>>> import numpy as np
>>> np.set_printoptions(precision=2, suppress=True, linewidth=200, legacy="1.25")
>>> rd = lambda a: np.round(a, 2) + 0
>>> J = np.load("case5.npy")
>>> print(J)
[[ 2  1  2  2  1  1 -1  0 -1 -1  2]
 [ 1  2  1  2  2  1  1 -1  0 -1 -1]
 [ 2  1  2  1  2  2  1  1 -1  0 -1]
 [ 2  2  1  2  1  2  2  1  1 -1  0]
 [ 1  2  2  1  2  1  2  2  1  1 -1]
 [ 1  1  2  2  1  2  1  2  2  1  1]
 [-1  1  1  2  2  1  2  1  2  2  1]
 [ 0 -1  1  1  2  2  1  2  1  2  2]
 [-1  0 -1  1  1  2  2  1  2  1  2]
 [-1 -1  0 -1  1  1  2  2  1  2  1]
 [ 2 -1 -1  0 -1  1  1  2  2  1  2]]
>>> # symmetric, so the eigenvalues are real
>>> w, vecs = np.linalg.eigh(J)
>>> x0 = np.array([0, 2, 4, 3, 4, 0, 2, 0, 4, 4, 3])
>>> print(x0 @ J @ x0)
580
>>> rng = np.random.default_rng(32554)
>>> lab = rng.permutation(11)
>>> print(lab)
[10  5  6  2  3  4  7  0  1  8  9]
>>> Y = J[lab][:, lab]
>>> print(rd(np.linalg.det(Y)), rd(np.linalg.det(J[lab])))
736.0 736.0
>>> print(np.diag(Y))
[2 2 2 2 2 2 2 2 2 2 2]
>>> print(np.trace(Y))
22
>>> print(rd(np.linalg.eigvalsh(J).min()))
-3.59
>>> Y = J + rng.integers(-2, 3, (11, 8)) @ rng.integers(-2, 3, (8, 11))
>>> print(Y)
[[ -2  -7   1  -3  -5   9   9   2  -4   0 -12]
 [  0   8  -8   0  -2  -2   4  -6  -6  -6   0]
 [-13  -2  -2  -4   5  10  13  12  -4  -5 -13]
 [  3   2   1   4   0   9   8   2  -1  -1  -6]
 [ -3   0  -2  -2  -1   3  12   7  -1   2  -5]
 [  4  11  -2   9   3   9   3  -2  -4  -4  -1]
 [  8  14  -3   5  -2  -1   8 -11  -2  -7   2]
 [ -7 -10   2 -10   2  -6   9   9   3   9  -1]
 [  0   2   1  -4   1  -3   7  -4   3  -5  -1]
 [ -1  -7   6  -8  -3  -5  15   7   9   4  -1]
 [ -2 -13   3  -4  -9  -3  -1  10  12   7   6]]
>>> print(np.linalg.matrix_rank(Y - J, tol=1e-8))
8
>>> print(rd(np.linalg.svd(Y - J, compute_uv=False)))
[45.02 35.14 23.35 15.3  11.96  9.71  8.29  0.98  0.    0.    0.  ]
>>> print(np.abs(Y - J).sum(axis=1))
[62 45 81 26 40 52 67 63 35 59 66]
